% python3 -q
>>> import numpy as np
>>> import numpy.linalg as la
>>> np.set_printoptions(precision=1, suppress=True, linewidth=140)
>>> W0 = np.array([[1.0, -0.7, -1.5, 2.0, 0.0],
...     [0.2, -1.0, -0.4, 1.0, 1.0],
...     [-0.2, -1.2, 0.8, 1.0, -0.6]])
>>> W0
array([[ 1. , -0.7, -1.5,  2. ,  0. ],
       [ 0.2, -1. , -0.4,  1. ,  1. ],
       [-0.2, -1.2,  0.8,  1. , -0.6]])
>>> out = W0 / la.norm(W0, axis=1, keepdims=True)
>>> G = out @ out.T
>>> round(float(np.degrees(np.arccos(np.clip(G[2, 1], -1, 1)))), 1)
68.2
>>> la.norm(out, axis=1)
array([1., 1., 1.])
>>> rng = np.random.default_rng(158)
>>> out = W0 + rng.integers(-2, 3, (3, 1)) @ rng.integers(-2, 3, (1, 5))
>>> print(out)
[[ 1.  -0.7 -1.5  2.   0. ]
 [ 2.2 -3.  -0.4 -1.   1. ]
 [-2.2  0.8  0.8  3.  -0.6]]
>>> np.round(la.svd(out - W0, compute_uv=False), 1) + 0
array([4.9, 0. , 0. ])
>>> out = np.array([[1, 1], [1, -1]])
>>> F = np.kron(out, np.kron(out, out))[rng.permutation(8)][:7]
>>> F
array([[ 1,  1, -1, -1, -1, -1,  1,  1],
       [ 1, -1,  1, -1,  1, -1,  1, -1],
       [ 1,  1,  1,  1,  1,  1,  1,  1],
       [ 1, -1, -1,  1,  1, -1, -1,  1],
       [ 1, -1,  1, -1, -1,  1, -1,  1],
       [ 1,  1, -1, -1,  1,  1, -1, -1],
       [ 1, -1, -1,  1, -1,  1,  1, -1]])
>>> f, r1 = F[5], F[1]
>>> f @ f
np.int64(8)
>>> f @ r1
np.int64(0)
>>> pr = (f @ r1) / (f @ f) * f
>>> np.round(la.norm(f + r1) ** 2 + la.norm(f - r1) ** 2, 1)
np.float64(32.0)
>>> J = np.loadtxt("test1.csv", delimiter=",")
>>> print(J)
[[ -1.3   0.6  -0.7  -0.4   0. ]
 [  0.2  -0.2   0.8   1.3  -1.4]
 [ -1.4   0.1  -0.6  -0.5  -0.7]
 [ -1.7  -1.5   0.3  -1.2   1.4]
 [ -0.3   0.9  -0.4  -0.2  -0.2]
 [ -1.4   1.7  -0.2   2.    0.6]
 [ 10.  -40.   -6.  -16.   36. ]
 [ -1.3  -1.2  -0.5   1.3   0.5]
 [ -0.8  -0.8  -0.1   0.5  -0.1]
 [  0.9  -0.2   0.4  -0.1   0.4]
 [  0.8  -0.4   2.3  -1.7  -0.3]
 [ -1.3  -0.4  -1.9   1.6   0.8]
 [  0.4   1.9  -0.4   0.    0.3]
 [  0.4   0.9  -0.4   0.8  -1.1]
 [ -0.2   0.   -0.7  -0.9  -2.3]
 [  0.9   0.4  -0.6   2.5  -0.2]
 [ -0.1   0.8  -0.4  -0.3   0. ]
 [ -0.2   0.4   0.2  -0.4   1. ]
 [ -0.1   0.    0.8   0.5   1.1]
 [ -0.8  -0.1   0.    0.9  -1.6]]
>>> D = la.norm(J[:, None] - J[None], axis=-1)
>>> D.shape
(20, 20)
>>> D[:5, :5]
array([[0. , 3.2, 0.9, 2.9, 1.1],
       [3.2, 0. , 2.9, 4.4, 2.6],
       [0.9, 2.9, 0. , 2.9, 1.5],
       [2.9, 4.4, 2.9, 0. , 3.4],
       [1.1, 2.6, 1.5, 3.4, 0. ]])
>>> la.matrix_rank(D ** 2)
np.int64(7)
>>> out = np.c_[J[:, :3] @ np.array([[1, 3, -3], [-1, -1, 2], [1, 1, -2]]), np.array([0, 0, 0, 1, 2, 2, 2, 1, 3, 3, 3, 3, 2, 1, 2, 1, 3, 0, 0, 2])]
>>> out
array([[ -2.6,  -5.2,   6.5,   0. ],
       [  1.2,   1.6,  -2.6,   0. ],
       [ -2.1,  -4.9,   5.6,   0. ],
       [  0.1,  -3.3,   1.5,   1. ],
       [ -1.6,  -2.2,   3.5,   2. ],
       [ -3.3,  -6.1,   8. ,   2. ],
       [ 44. ,  64. , -98. ,   2. ],
       [ -0.6,  -3.2,   2.5,   1. ],
       [ -0.1,  -1.7,   1. ,   3. ],
       [  1.5,   3.3,  -3.9,   3. ],
       [  3.5,   5.1,  -7.8,   3. ],
       [ -2.8,  -5.4,   6.9,   3. ],
       [ -1.9,  -1.1,   3.4,   2. ],
       [ -0.9,  -0.1,   1.4,   1. ],
       [ -0.9,  -1.3,   2. ,   2. ],
       [ -0.1,   1.7,  -0.7,   1. ],
       [ -1.3,  -1.5,   2.7,   3. ],
       [ -0.4,  -0.8,   1. ,   0. ],
       [  0.7,   0.5,  -1.3,   0. ],
       [ -0.7,  -2.3,   2.2,   2. ]])
>>> np.round(la.lstsq(J, out[:, 0])[0], 1) + 0
array([ 1., -1.,  1.,  0.,  0.])
>>> print(la.norm(la.qr(J)[0].T @ out, axis=0) ** 2 / ((out ** 2).sum(axis=0) + 1e-12))
[1.  1.  1.  0.1]
>>> print(la.matrix_rank(np.c_[J, out]))
6
>>> E = np.loadtxt("mat.csv", delimiter=",")
>>> E
array([[ 0. , -2.2, -2. ,  1.5,  0.5,  0.6,  0.1,  0.7, -0.5, -1.3, -1.3],
       [-1.5,  0.4,  0.6,  0.2,  0.6,  0.3,  1. ,  1.1,  0.6, -1.1, -0.8],
       [-1.6,  0.7,  0.7,  0.3,  0.7,  0.2,  1.1,  1.1,  0.7, -1. , -0.7]])
>>> def softmax(z):
...     e = np.exp(z - z.max(axis=-1, keepdims=True))
...     return e / e.sum(axis=-1, keepdims=True)
... 
>>> np.round(softmax(W0[2]), 1) + 0
array([0.1, 0. , 0.3, 0.4, 0.1])
>>> print(np.round(softmax(10 * W0[2]), 1) + 0)
[0.  0.  0.1 0.9 0. ]
>>> scores = W0 @ W0.T / np.sqrt(5)
>>> np.round(softmax(scores), 1) + 0
array([[0.8, 0.1, 0. ],
       [0.4, 0.4, 0.2],
       [0.2, 0.2, 0.6]])
>>> softmax(scores + np.triu(np.full(scores.shape, -np.inf), 1))
array([[1. , 0. , 0. ],
       [0.5, 0.5, 0. ],
       [0.2, 0.2, 0.6]])
>>> f, r1 = E[1], E[0]
>>> np.round(f @ r1, 1)
np.float64(1.3)
>>> pr = (f @ r1) / (f @ f) * f
>>> la.matrix_rank(np.outer(f, r1))
np.int64(1)
>>> data = np.load("w.npy")
>>> print(data)
[[-0.4 -0.4  0. ]
 [-2.9  1.6 -0.6]
 [ 0.3  0.3  0. ]
 [-6.5  0.8 -1.3]
 [ 2.7  0.1  0.6]
 [-2.2  2.  -0.5]
 [-4.8  0.6 -1. ]
 [-7.   1.3 -1.4]
 [-3.8 -0.4 -0.8]
 [ 6.5 -0.7  1.4]
 [ 5.1  1.4  1. ]
 [-2.  -0.3 -0.4]
 [-5.6  0.  -1.1]
 [-3.7 -1.3 -0.7]
 [-1.9  1.7 -0.5]
 [-4.  -1.4 -0.8]
 [ 7.8 -0.4  1.6]
 [ 7.  -0.9  1.4]
 [ 6.1 -0.9  1.2]
 [-1.5  0.4 -0.3]
 [ 0.2 -0.7  0.1]
 [ 6.9  0.4  1.5]
 [ 4.8  0.1  1. ]
 [ 3.1  1.9  0.5]
 [ 1.1  1.5  0.2]
 [-5.8  1.  -1.1]
 [-5.1  0.6 -1. ]
 [-5.9  1.1 -1.2]
 [ 4.9 -0.3  0.9]]
>>> out = np.c_[data[:, :1] @ np.array([[-1]]), np.array([2, 2, 2, -1, 1, -2, 2, 2, 0, 1, -3, 0, -2, -1, 1, 3, -3, -3, -2, 2, -3, 3, 0, -2, -1, -2, -3, -3, 1])]
>>> print(out)
[[ 0.4  2. ]
 [ 2.9  2. ]
 [-0.3  2. ]
 [ 6.5 -1. ]
 [-2.7  1. ]
 [ 2.2 -2. ]
 [ 4.8  2. ]
 [ 7.   2. ]
 [ 3.8  0. ]
 [-6.5  1. ]
 [-5.1 -3. ]
 [ 2.   0. ]
 [ 5.6 -2. ]
 [ 3.7 -1. ]
 [ 1.9  1. ]
 [ 4.   3. ]
 [-7.8 -3. ]
 [-7.  -3. ]
 [-6.1 -2. ]
 [ 1.5  2. ]
 [-0.2 -3. ]
 [-6.9  3. ]
 [-4.8  0. ]
 [-3.1 -2. ]
 [-1.1 -1. ]
 [ 5.8 -2. ]
 [ 5.1 -3. ]
 [ 5.9 -3. ]
 [-4.9  1. ]]
>>> np.round(la.lstsq(data, out[:, 0])[0], 1) + 0
array([-1.,  0.,  0.])
>>> print(np.round(la.norm(out - data @ la.lstsq(data, out)[0], axis=0), 1) + 0)
[ 0.  10.9]
>>> X = np.loadtxt("out2.csv", delimiter=",")
>>> X
array([[-1.,  0.,  0.,  0.],
       [-1.,  0.,  2.,  0.],
       [ 0., -2.,  0.,  0.],
       [ 0.,  0.,  0.,  0.]])
>>> left, sigma, VT = la.svd(data)
>>> sigma
array([25.8,  5.3,  0.3])
>>> out = left[:, :2] @ np.diag(sigma[:2]) @ VT[:2]
>>> out.round(1) + 0
array([[-0.4, -0.4, -0.1],
       [-2.9,  1.6, -0.6],
       [ 0.3,  0.3,  0.1],
       [-6.5,  0.8, -1.3],
       [ 2.7,  0.1,  0.5],
       [-2.2,  2. , -0.5],
       [-4.8,  0.6, -1. ],
       [-7. ,  1.3, -1.4],
       [-3.8, -0.4, -0.8],
       [ 6.5, -0.7,  1.3],
       [ 5.1,  1.4,  1. ],
       [-2. , -0.3, -0.4],
       [-5.6,  0. , -1.1],
       [-3.7, -1.3, -0.7],
       [-1.9,  1.7, -0.4],
       [-4. , -1.4, -0.8],
       [ 7.8, -0.4,  1.6],
       [ 7. , -0.9,  1.4],
       [ 6.1, -0.9,  1.2],
       [-1.5,  0.4, -0.3],
       [ 0.2, -0.7,  0.1],
       [ 6.9,  0.4,  1.4],
       [ 4.8,  0.1,  1. ],
       [ 3.1,  1.9,  0.6],
       [ 1.1,  1.5,  0.2],
       [-5.8,  1. , -1.2],
       [-5.1,  0.6, -1. ],
       [-5.9,  1.1, -1.2],
       [ 4.9, -0.3,  1. ]])
>>> round(float(la.norm(data - out) / la.norm(data)), 1)
0.0
>>> np.round(la.norm(data - out, 2), 1), round(float(sigma[2]), 1)
(np.float64(0.3), 0.3)
>>> la.matrix_rank(out)
np.int64(2)
>>> left, sigma, VT = la.svd(X, full_matrices=False)
>>> np.allclose(left * sigma @ VT, X)
True
>>> print(np.round(np.sqrt((sigma ** 2).sum()), 1), round(la.norm(X), 1))
3.2 3.2
>>> sigma
array([2.3, 2. , 0.9, 0. ])
>>> np.abs(VT[0])
array([0.5, 0. , 0.9, 0. ])
>>> out = np.array([[2, 5], [-4, 5], [-1, 2]])
>>> K = np.kron(np.eye(3, dtype=int), out)
>>> K
array([[ 2,  5,  0,  0,  0,  0],
       [-4,  5,  0,  0,  0,  0],
       [-1,  2,  0,  0,  0,  0],
       [ 0,  0,  2,  5,  0,  0],
       [ 0,  0, -4,  5,  0,  0],
       [ 0,  0, -1,  2,  0,  0],
       [ 0,  0,  0,  0,  2,  5],
       [ 0,  0,  0,  0, -4,  5],
       [ 0,  0,  0,  0, -1,  2]])
>>> print(np.round(softmax(10 * K[3]), 1) + 0)
[0. 0. 0. 1. 0. 0.]
>>> scores = K @ K.T / np.sqrt(6)
>>> np.round(softmax(scores + np.triu(np.full(scores.shape, -np.inf), 1)), 1) + 0
array([[1. , 0. , 0. , 0. , 0. , 0. , 0. , 0. , 0. ],
       [0. , 1. , 0. , 0. , 0. , 0. , 0. , 0. , 0. ],
       [0.1, 0.9, 0. , 0. , 0. , 0. , 0. , 0. , 0. ],
       [0. , 0. , 0. , 1. , 0. , 0. , 0. , 0. , 0. ],
       [0. , 0. , 0. , 0. , 1. , 0. , 0. , 0. , 0. ],
       [0. , 0. , 0. , 0.1, 0.9, 0. , 0. , 0. , 0. ],
       [0. , 0. , 0. , 0. , 0. , 0. , 1. , 0. , 0. ],
       [0. , 0. , 0. , 0. , 0. , 0. , 0. , 1. , 0. ],
       [0. , 0. , 0. , 0. , 0. , 0. , 0.1, 0.9, 0. ]])
>>> np.round(softmax(scores), 1) + 0
array([[1. , 0. , 0. , 0. , 0. , 0. , 0. , 0. , 0. ],
       [0. , 1. , 0. , 0. , 0. , 0. , 0. , 0. , 0. ],
       [0.1, 0.9, 0. , 0. , 0. , 0. , 0. , 0. , 0. ],
       [0. , 0. , 0. , 1. , 0. , 0. , 0. , 0. , 0. ],
       [0. , 0. , 0. , 0. , 1. , 0. , 0. , 0. , 0. ],
       [0. , 0. , 0. , 0.1, 0.9, 0. , 0. , 0. , 0. ],
       [0. , 0. , 0. , 0. , 0. , 0. , 1. , 0. , 0. ],
       [0. , 0. , 0. , 0. , 0. , 0. , 0. , 1. , 0. ],
       [0. , 0. , 0. , 0. , 0. , 0. , 0.1, 0.9, 0. ]])
>>> np.round(softmax(scores)[3] @ K, 1) + 0
array([0., 0., 2., 5., 0., 0.])
>>> A = np.triu(rng.random((10, 10)) < 0.2, 1).astype(int)
>>> A = A + A.T
>>> A
array([[0, 1, 0, 1, 0, 1, 0, 0, 0, 0],
       [1, 0, 1, 0, 0, 1, 0, 1, 0, 0],
       [0, 1, 0, 0, 0, 0, 0, 0, 0, 0],
       [1, 0, 0, 0, 0, 0, 0, 0, 0, 0],
       [0, 0, 0, 0, 0, 0, 0, 0, 0, 0],
       [1, 1, 0, 0, 0, 0, 1, 0, 0, 0],
       [0, 0, 0, 0, 0, 1, 0, 0, 0, 0],
       [0, 1, 0, 0, 0, 0, 0, 0, 0, 0],
       [0, 0, 0, 0, 0, 0, 0, 0, 0, 1],
       [0, 0, 0, 0, 0, 0, 0, 0, 1, 0]])
>>> np.trace(A @ A @ A) // 6
np.int64(1)
>>> np.argwhere(np.triu(A))
array([[0, 1],
       [0, 3],
       [0, 5],
       [1, 2],
       [1, 5],
       [1, 7],
       [5, 6],
       [8, 9]])
>>> A.sum(axis=0)
array([3, 4, 1, 1, 0, 3, 1, 1, 1, 1])
>>> L = np.diag(A.sum(axis=1)) - A
>>> print(L @ np.ones(10))
[0. 0. 0. 0. 0. 0. 0. 0. 0. 0.]
>>> round(la.det(L[1:, 1:]))
0
>>> (la.eigvalsh(L) < 1e-8).sum()
np.int64(3)
